$ ipython --no-banner

In [1]: import numpy as np

In [2]: import numpy.linalg as la

In [3]: np.set_printoptions(precision=3, suppress=True, linewidth=140, sign=" ")

In [4]: J = np.tanh(np.array([[-0.4],
   ...:     [0.3],
   ...:     [1.3],
   ...:     [0.5],
   ...:     [0.4],
   ...:     [-0.6],
   ...:     [0.8],
   ...:     [-2.7],
   ...:     [0.0],
   ...:     [-0.6],
   ...:     [-0.8],
   ...:     [0.3],
   ...:     [1.0],
   ...:     [-0.7],
   ...:     [-0.9],
   ...:     [-0.9],
   ...:     [0.4],
   ...:     [0.8],
   ...:     [0.9],
   ...:     [0.5],
   ...:     [2.5],
   ...:     [1.9],
   ...:     [1.2],
   ...:     [-0.6],
   ...:     [-0.5]]) @ np.array([[-1.4, 0.7, 2.2]]))

In [5]: J
Out[5]: 
array([[ 0.508, -0.273, -0.706],
       [-0.397,  0.207,  0.578],
       [-0.949,  0.721,  0.993],
       [-0.604,  0.336,  0.8  ],
       [-0.508,  0.273,  0.706],
       [ 0.686, -0.397, -0.867],
       [-0.808,  0.508,  0.943],
       [ 0.999, -0.955, -1.   ],
       [ 0.   ,  0.   ,  0.   ],
       [ 0.686, -0.397, -0.867],
       [ 0.808, -0.508, -0.943],
       [-0.397,  0.207,  0.578],
       [-0.885,  0.604,  0.976],
       [ 0.753, -0.454, -0.912],
       [ 0.851, -0.558, -0.963],
       [ 0.851, -0.558, -0.963],
       [-0.508,  0.273,  0.706],
       [-0.808,  0.508,  0.943],
       [-0.851,  0.558,  0.963],
       [-0.604,  0.336,  0.8  ],
       [-0.998,  0.941,  1.   ],
       [-0.99 ,  0.869,  1.   ],
       [-0.933,  0.686,  0.99 ],
       [ 0.686, -0.397, -0.867],
       [ 0.604, -0.336, -0.8  ]])

In [6]: Xs = J - J.mean(axis=0)

In [7]: vecs = la.svd(Xs)[2][:1]

In [8]: M2 = Xs - Xs @ vecs.T @ vecs

In [9]: np.diag(vecs.T @ vecs)
Out[9]: array([ 0.355,  0.17 ,  0.474])

In [10]: print(la.norm(M2, axis=1).round(6).argmax())
7

In [11]: np.round(la.norm(M2) / la.norm(Xs), 3)
Out[11]: np.float64(0.106)

In [12]: np.cov(Xs @ vecs.T, rowvar=False)
Out[12]: array( 1.583)

In [13]: arr = np.load("dump.npy")

In [14]: print(arr)
[[-1 -1 -1 -1 -1]
 [-1 -2 -2 -2 -2]
 [-1 -2 -3 -3 -3]
 [-1 -2 -3 -4 -4]
 [-1 -2 -3 -4 -5]]

In [15]: r0 = np.array([3, 1, 1, 2, 3])

In [16]: M2 = arr + np.outer(r0, np.eye(5)[4])

In [17]: print(np.round(la.det(M2) / la.det(arr), 3), np.round(1 + la.solve(arr, r0)[4], 3))
-0.0 0.0

In [18]: M2 = np.c_[J[:, :1] @ np.array([[-3]]), np.array([-2, 1, -3, 2, 3, 0, 0, 3, 3, -1, -1, 3, 1, 2, 0, -1, -1, 1, -1, -3, 0, 2, 0, -2, -3])]

In [19]: print(M2)
[[-1.524 -2.   ]
 [ 1.191  1.   ]
 [ 2.847 -3.   ]
 [ 1.813  2.   ]
 [ 1.524  3.   ]
 [-2.057  0.   ]
 [ 2.423  0.   ]
 [-2.997  3.   ]
 [ 0.     3.   ]
 [-2.057 -1.   ]
 [-2.423 -1.   ]
 [ 1.191  3.   ]
 [ 2.656  1.   ]
 [-2.259  2.   ]
 [-2.553  0.   ]
 [-2.553 -1.   ]
 [ 1.524 -1.   ]
 [ 2.423  1.   ]
 [ 2.553 -1.   ]
 [ 1.813 -3.   ]
 [ 2.995  0.   ]
 [ 2.971  2.   ]
 [ 2.799  0.   ]
 [-2.057 -2.   ]
 [-1.813 -3.   ]]

In [20]: print(la.matrix_rank(M2))
2

In [21]: print(np.round(la.norm(M2 - J @ la.lstsq(J, M2)[0], axis=0), 3) + 0)
[ 0.     8.645]

In [22]: np.round(la.lstsq(J, M2[:, 0])[0], 3) + 0
Out[22]: array([-3.,  0.,  0.])

In [23]: round(la.det(arr), 3)
Out[23]: np.float64(-1.0)

In [24]: la.matrix_power(arr, 3)
Out[24]: 
array([[ -55, -105, -146, -175, -190],
       [-105, -201, -280, -336, -365],
       [-146, -280, -391, -470, -511],
       [-175, -336, -470, -566, -616],
       [-190, -365, -511, -616, -671]])

In [25]: np.allclose(arr @ arr.T, arr.T @ arr)
Out[25]: True

In [26]: print(round(np.abs(la.eigvals(arr)).max(), 3))
12.344

In [27]: arr.inv()
---------------------------------------------------------------------------
AttributeError                            Traceback (most recent call last)
Cell In[27], line 1
----> 1 arr.inv()

AttributeError: 'numpy.ndarray' object has no attribute 'inv'

In [28]: ev, vecs = la.eigh(arr)

In [29]: print(np.unique(ev.round(6) + 0, return_counts=True)[1])
[ 1  1  1  1  1]

In [30]: (ev > 1e-8).sum(), (ev < -1e-8).sum()
Out[30]: (np.int64(0), np.int64(5))

In [31]: la.eigvalsh(arr @ arr)
Out[31]: array([   0.074,    0.125,    0.34 ,    2.099,  152.363])

In [32]: print(vecs @ np.diag(ev) @ vecs.T)
[[-1. -1. -1. -1. -1.]
 [-1. -2. -2. -2. -2.]
 [-1. -2. -3. -3. -3.]
 [-1. -2. -3. -4. -4.]
 [-1. -2. -3. -4. -5.]]

In [33]: W0 = np.array([[-1, -2, -1, 1, 1],
    ...:     [2, 0, -2, 0, 0],
    ...:     [2, 2, 1, -2, 2],
    ...:     [0, 2, 2, -1, 1],
    ...:     [-1, -1, -2, 2, -2],
    ...:     [-2, 2, 2, 2, -2],
    ...:     [-1, 2, -1, 1, 2]])

In [34]: print(W0)
[[-1 -2 -1  1  1]
 [ 2  0 -2  0  0]
 [ 2  2  1 -2  2]
 [ 0  2  2 -1  1]
 [-1 -1 -2  2 -2]
 [-2  2  2  2 -2]
 [-1  2 -1  1  2]]

In [35]: hat = W0 @ la.solve(W0.T @ W0, W0.T)

In [36]: hat @ W0[:, 2]
Out[36]: array([-1., -2.,  1.,  2., -2.,  2., -1.])

In [37]: np.trace(hat)
Out[37]: np.float64(5.0)

In [38]: mat = np.load("mat.npy")

In [39]: mat
Out[39]: 
array([[  0.046,   0.765,  -5.445],
       [  0.139,   0.818,  -6.836],
       [ -0.211,   0.658,  -8.219],
       [ -0.02 ,  -0.7  ,  -0.892],
       [  0.171,   1.293,   0.969],
       [ -0.025,   0.541,   0.298],
       [  0.318,   3.353,  -7.704],
       [ -0.27 ,  -1.468,   0.313],
       [ -0.163,   1.091,   3.415],
       [  0.336,  -0.499,  -7.483],
       [  0.011,  -0.724,  -3.296],
       [  0.206,  -0.786,   7.809],
       [ -0.006,   0.344,  -5.551],
       [  0.094,  -0.755,   3.215],
       [ -0.162,   1.342,   6.111],
       [  0.374,  -0.819,  -2.205],
       [  0.154,   0.771,   0.88 ],
       [  0.141,   0.037,  -3.395],
       [ -0.251,  -1.461,   2.491],
       [ -0.058,   1.21 , -11.536],
       [ -0.147,  -1.294,   4.093],
       [  0.019,  -1.077,   3.514]])

In [40]: x = np.array([1, 1, 0])

In [41]: h = np.maximum(mat @ x, 0)

In [42]: print(mat.T @ h)
[  1.237  21.004 -45.917]

In [43]: Xs = mat - mat.mean(axis=0)

In [44]: vecs = la.svd(Xs)[2][:2]

In [45]: M2 = Xs - Xs @ vecs.T @ vecs

In [46]: M2.std(axis=0)
Out[46]: array([ 0.176,  0.005,  0.001])

In [47]: np.round(np.cov(Xs @ vecs.T, rowvar=False), 3) + 0
Out[47]: 
array([[ 27.354,   0.   ],
       [  0.   ,   1.187]])

In [48]: x = np.array([0, 3, 3])

In [49]: rhs = mat @ x

In [50]: np.round(la.lstsq(mat, rhs)[0], 3) + 0
Out[50]: array([ 0.,  3.,  3.])

In [51]: np.round(la.solve(mat.T @ mat, mat.T @ rhs), 3) + 0
Out[51]: array([ 0.,  3.,  3.])

In [52]: rng = np.random.default_rng(534)

In [53]: rhs = rhs + 0.02 * rng.normal(size=22)

In [54]: print(rhs)
[-13.983 -18.064 -22.637  -4.757   6.797   2.513 -13.058  -3.497  13.519 -23.924 -12.047  21.058 -15.625   7.375  22.344  -9.084   4.93
 -10.088   3.108 -31.009   8.381   7.315]

In [55]: b, *_ = la.lstsq(mat, rhs)

In [56]: print(b.round())
[-0.  3.  3.]

In [57]: print(b)
[-0.011  2.999  2.999]

In [58]: M = np.loadtxt("test0.csv", delimiter=",")

In [59]: M
Out[59]: 
array([[ 1.1, -0.5, -4. ],
       [-0.2, -1. ,  3. ],
       [ 0.9,  0.3,  5.5],
       [ 0.2, -0.1, 11.5],
       [ 1.4,  0.5,  2. ],
       [-0.4,  0.5, -1.5],
       [ 0.4,  0.8,  2. ],
       [ 0.9,  0.7,  8. ]])

In [60]: x = np.array([4, 2, 5])

In [61]: rhs = M @ x

In [62]: print(rhs)
[-16.6  12.2  31.7  58.1  16.6  -8.1  13.2  45. ]

In [63]: rhs = rhs + 0.05 * rng.normal(size=8)

In [64]: rhs
Out[64]: array([-16.578,  12.113,  31.685,  58.07 ,  16.571,  -8.066,  13.241,  44.968])

In [65]: b, *_ = la.lstsq(M, rhs)

In [66]: [round(float(la.norm(la.solve(M.T @ M + lam * np.eye(3), M.T @ rhs))), 2) for lam in (0, 1, 10, 100)]
Out[66]: [6.71, 6.28, 5.24, 3.81]

In [67]: b.round()
Out[67]: array([ 4.,  2.,  5.])

In [68]: print(b)
[ 3.992  2.044  4.995]

In [69]: M2 = np.c_[M[:, :2] @ np.array([[-2, 0], [0, 1]]), np.array([1, 3, 0, 3, 4, 2, 0, 5])]

In [70]: M2
Out[70]: 
array([[-2.2, -0.5,  1. ],
       [ 0.4, -1. ,  3. ],
       [-1.8,  0.3,  0. ],
       [-0.4, -0.1,  3. ],
       [-2.8,  0.5,  4. ],
       [ 0.8,  0.5,  2. ],
       [-0.8,  0.8,  0. ],
       [-1.8,  0.7,  5. ]])

In [71]: print(la.matrix_rank(M2))
3

In [72]: la.matrix_rank(np.c_[M, M2])
Out[72]: np.int64(4)

In [73]: np.round(la.norm(M2 - M @ la.lstsq(M, M2)[0], axis=0), 3) + 0
Out[73]: array([ 0.  ,  0.  ,  5.33])

In [74]: la.norm(la.qr(M)[0].T @ M2, axis=0) ** 2 / ((M2 ** 2).sum(axis=0) + 1e-12)
Out[74]: array([ 1.   ,  1.   ,  0.556])

In [75]: x = np.array([8, 8, -7])

In [76]: h = np.maximum(M @ x, 0)

In [77]: np.tanh(M @ x)
Out[77]: array([ 1.   , -1.   , -1.   , -1.   ,  0.834,  1.   , -1.   , -1.   ])

In [78]: M * (h > 1e-9)[:, None]
Out[78]: 
array([[ 1.1, -0.5, -4. ],
       [-0. , -0. ,  0. ],
       [ 0. ,  0. ,  0. ],
       [ 0. , -0. ,  0. ],
       [ 1.4,  0.5,  2. ],
       [-0.4,  0.5, -1.5],
       [ 0. ,  0. ,  0. ],
       [ 0. ,  0. ,  0. ]])

In [79]: O, vecs = la.qr(M[:, :2])[0], la.qr(M[:, 2:])[0]

In [80]: sigma = la.svd(O.T @ vecs, compute_uv=False)

In [81]: sigma
Out[81]: array([ 0.392])

In [82]: W = np.array([[0, -2, 0, 0, -2], [2, -3, 3, 3, 1], [2, 1, -3, 1, 2]])

In [83]: b = np.array([-5, 3, 1, 0, -4])

In [84]: H = np.maximum(M @ W + b, 0)

In [85]: (H > 0).mean(axis=0)
Out[85]: array([ 0.5  ,  0.875,  0.25 ,  0.625,  0.5  ])

In [86]: la.matrix_rank(H)
Out[86]: np.int64(5)

In [87]: C = np.array([[2, 8, 7], [9, 6, 1], [8, 3, 4], [7, 0, 4], [4, 2, 2]])

In [88]: (H @ C).round(6).argmax(axis=1)
Out[88]: array([ 0,  0,  0,  0,  0,  0,  0,  0])

In [89]: data = np.loadtxt("run4.csv", delimiter=",")

In [90]: data
Out[90]: 
array([[ 4.,  0., -2., -2., -2.],
       [ 0.,  3.,  0.,  0.,  0.],
       [-2.,  0.,  7.,  4.,  4.],
       [-2.,  0.,  4.,  7.,  4.],
       [-2.,  0.,  4.,  4.,  7.]])

In [91]: M2 = data + rng.integers(-2, 3, (5, 1)) @ rng.integers(-2, 3, (1, 5))

In [92]: M2
Out[92]: 
array([[ 3.,  2.,  0., -2., -4.],
       [-1.,  5.,  2.,  0., -2.],
       [-4.,  4., 11.,  4.,  0.],
       [-1., -2.,  2.,  7.,  6.],
       [-4.,  4.,  8.,  4.,  3.]])

In [93]: np.round(la.svd(M2 - data, compute_uv=False), 3) + 0
Out[93]: array([ 11.958,   0.   ,   0.   ,   0.   ,   0.   ])

In [94]: print(np.abs(M2 - data).sum(axis=1))
[  7.   7.  14.   7.  14.]
